$ python3 -q
>>> import numpy as np
>>> np.set_printoptions(precision=3, suppress=True, linewidth=160, floatmode="fixed")
>>> feats = np.load("mat.npy")
>>> feats
array([[ 0,  0, 10,  0,  0,  6],
       [ 5,  0, 10,  3,  0,  6],
       [ 5,  0,  0,  3,  0,  0],
       [ 0,  0,  8,  0,  0,  2],
       [ 4,  0,  8,  1,  0,  2],
       [ 4,  0,  0,  1,  0,  0]])
>>> [round(float(x), 3) for x in np.linalg.svd(feats, compute_uv=False)[:3]]
[20.747, 8.352, 2.903]
>>> np.linalg.matrix_rank(feats, rtol=0.1)
np.int64(3)
>>> np.linalg.cond(feats) > 100
np.True_
>>> vec = np.array([3, 1, 2, 2, 2, 1])
>>> h = np.maximum(feats @ vec, 0)
>>> feats.T @ h
array([ 524,    0, 1130,  250,    0,  538])
>>> np.tanh(feats @ vec)
array([1.000, 1.000, 1.000, 1.000, 1.000, 1.000])
>>> np.flatnonzero(h > 1e-9)
array([0, 1, 2, 3, 4, 5])
>>> np.maximum(feats @ vec, 0) - np.maximum(-feats @ vec, 0)
array([26, 47, 21, 18, 32, 14])
>>> h
array([26, 47, 21, 18, 32, 14])
>>> np.maximum(feats @ (3 * vec), 0)
array([ 78, 141,  63,  54,  96,  42])
>>> feats * (h > 1e-9)[:, None]
array([[ 0,  0, 10,  0,  0,  6],
       [ 5,  0, 10,  3,  0,  6],
       [ 5,  0,  0,  3,  0,  0],
       [ 0,  0,  8,  0,  0,  2],
       [ 4,  0,  8,  1,  0,  2],
       [ 4,  0,  0,  1,  0,  0]])
>>> m1 = np.array([[-2.0, -2.0, -1.0], [-2.0, 1.0, 2.0], [-1.0, 2.0, -2.0]])
>>> m1
array([[-2.000, -2.000, -1.000],
       [-2.000,  1.000,  2.000],
       [-1.000,  2.000, -2.000]])
>>> ev, evecs = np.linalg.eig(m1)
>>> np.sort(np.linalg.eigvals(m1 @ m1))
array([9.000, 9.000, 9.000])
>>> np.round(m1 @ evecs[:, 0] - ev[0] * evecs[:, 0], 3) + 0
array([0.000, 0.000, 0.000])
>>> np.sort(np.linalg.eigvals(np.linalg.inv(m1)))
array([-0.333, -0.333,  0.333])
>>> def softmax(z):
...     e = np.exp(z - z.max(axis=-1, keepdims=True))
...     return e / e.sum(axis=-1, keepdims=True)
... 
>>> softmax(m1[1] + 4)
array([0.013, 0.265, 0.721])
>>> np.round(softmax(10 * m1[1]), 3) + 0
array([0.000, 0.000, 1.000])
>>> S = m1 @ m1.T / np.sqrt(3)
>>> softmax(S)
array([[0.989, 0.005, 0.005],
       [0.005, 0.989, 0.005],
       [0.005, 0.005, 0.989]])
>>> softmax(S)[1] @ m1
array([-1.995,  0.989,  1.962])
>>> np.poly(m1)
array([  1.000,   3.000,  -9.000, -27.000])
>>> np.linalg.eigvals(m1)
array([-3.000,  3.000, -3.000])
>>> np.kron(np.eye(2, dtype=int), m1)
array([[-2.000, -2.000, -1.000, -0.000, -0.000, -0.000],
       [-2.000,  1.000,  2.000, -0.000,  0.000,  0.000],
       [-1.000,  2.000, -2.000, -0.000,  0.000, -0.000],
       [-0.000, -0.000, -0.000, -2.000, -2.000, -1.000],
       [-0.000,  0.000,  0.000, -2.000,  1.000,  2.000],
       [-0.000,  0.000, -0.000, -1.000,  2.000, -2.000]])
>>> round(np.linalg.det(m1[::-1]), 3)
np.float64(-27.0)
>>> round(float(np.linalg.det(m1.T)), 3)
27.0
>>> np.round(np.linalg.eigvals(m1).sum().real, 3)
np.float64(-3.0)
>>> round(float(np.linalg.det(2 * m1)), 3), np.round(np.linalg.det(m1), 3)
(216.0, np.float64(27.0))
>>> np.einsum("ij,ji->", m1, m1)
np.float64(27.0)
>>> vec = np.array([0, 5, 1])
>>> target = m1 @ vec
>>> target
array([-11.000,   7.000,   8.000])
>>> np.linalg.solve(m1.T, m1[2])
array([-0.000,  0.000,  1.000])
>>> np.linalg.solve(m1, target)
array([-0.000,  5.000,  1.000])
>>> np.linalg.solve(m1, m1[:, 2])
array([-0.000,  0.000,  1.000])
>>> np.linalg.solve(m1, target + m1[:, 1])
array([-0.000,  6.000,  1.000])
